$ python -q
>>> import numpy as np
>>> import numpy.linalg as la
>>> np.set_printoptions(precision=2, suppress=True, linewidth=100)
>>> other = np.array([[4, -3], [-8, 0]])
>>> W2 = np.array([[-4, 2, 0], [5, -3, -1], [-4, -3, -3]])
>>> M = np.kron(other, W2)
>>> M
array([[-16,   8,   0,  12,  -6,   0],
       [ 20, -12,  -4, -15,   9,   3],
       [-16, -12, -12,  12,   9,   9],
       [ 32, -16,   0,   0,   0,   0],
       [-40,  24,   8,   0,   0,   0],
       [ 32,  24,  24,   0,   0,   0]])
>>> U, sv = la.svd(M)
Traceback (most recent call last):
  File "<python-input-7>", line 1, in <module>
    U, sv = la.svd(M)
    ^^^^^
ValueError: too many values to unpack (expected 2)
>>> U, sv, VT = la.svd(M, full_matrices=False)
>>> np.round(VT @ VT.T, 2) + 0
array([[1., 0., 0., 0., 0., 0.],
       [0., 1., 0., 0., 0., 0.],
       [0., 0., 1., 0., 0., 0.],
       [0., 0., 0., 1., 0., 0.],
       [0., 0., 0., 0., 1., 0.],
       [0., 0., 0., 0., 0., 1.]])
>>> (sv > 1e-8).sum()
np.int64(6)
>>> np.round(U.T @ M @ VT.T, 2) + 0
array([[70.38,  0.  ,  0.  ,  0.  ,  0.  ,  0.  ],
       [ 0.  , 48.3 ,  0.  ,  0.  ,  0.  ,  0.  ],
       [ 0.  ,  0.  , 20.6 ,  0.  ,  0.  ,  0.  ],
       [ 0.  ,  0.  ,  0.  , 14.14,  0.  ,  0.  ],
       [ 0.  ,  0.  ,  0.  ,  0.  ,  3.06,  0.  ],
       [ 0.  ,  0.  ,  0.  ,  0.  ,  0.  ,  0.89]])
>>> np.allclose(U * sv @ VT, M)
True
>>> sv
array([70.38, 48.3 , 20.6 , 14.14,  3.06,  0.89])
>>> U.shape, sv.shape, VT.shape
((6, 6), (6,), (6, 6))
>>> np.cumsum(sv ** 2) / np.sum(sv ** 2)
array([0.63, 0.92, 0.97, 1.  , 1.  , 1.  ])
>>> np.abs(U[:, 0]).round(6).argmax()
np.int64(4)
>>> r0 = np.array([1, -9, 7, -7, -7, 9])
>>> other = M + np.outer(r0, np.eye(6)[1])
>>> round(float(la.det(other) / la.det(M)), 2), round(1 + la.solve(M, r0)[1], 2)
(3.26, np.float64(3.26))
>>> blk = np.stack([M, 4 * M, M[::-1]])
>>> la.matrix_rank(blk)
array([6, 6, 6])
>>> la.matrix_rank(blk.reshape(3, -1))
np.int64(2)
>>> (blk @ M.T).shape
(3, 6, 6)
>>> np.einsum("bij,cij->bc", blk, blk)
array([[  7921,  31684,  -3520],
       [ 31684, 126736, -14080],
       [ -3520, -14080,   7921]])
>>> blk.shape
(3, 6, 6)
>>> blk.sum(axis=0)
array([[ -48,   64,   24,   60,  -30,    0],
       [  60,  -36,  -12,  -75,   45,   15],
       [ -48,  -76,  -60,   60,   45,   45],
       [ 144,  -92,  -12,   12,    9,    9],
       [-180,  108,   36,  -15,    9,    3],
       [ 144,  128,  120,   12,   -6,    0]])
>>> la.norm(blk, axis=(1, 2))
array([ 89., 356.,  89.])
>>> x0 = np.array([1, 0, 1, 0, 2, 2])
>>> a = np.maximum(M @ x0, 0)
>>> M * (a > 1e-9)[:, None]
array([[  0,   0,   0,   0,   0,   0],
       [ 20, -12,  -4, -15,   9,   3],
       [-16, -12, -12,  12,   9,   9],
       [ 32, -16,   0,   0,   0,   0],
       [  0,   0,   0,   0,   0,   0],
       [ 32,  24,  24,   0,   0,   0]])
>>> np.maximum(M @ x0, 0) - np.maximum(-M @ x0, 0)
array([-28,  40,   8,  32, -32,  56])
>>> np.flatnonzero(a > 1e-9)
array([1, 2, 3, 5])
>>> a
array([ 0, 40,  8, 32,  0, 56])
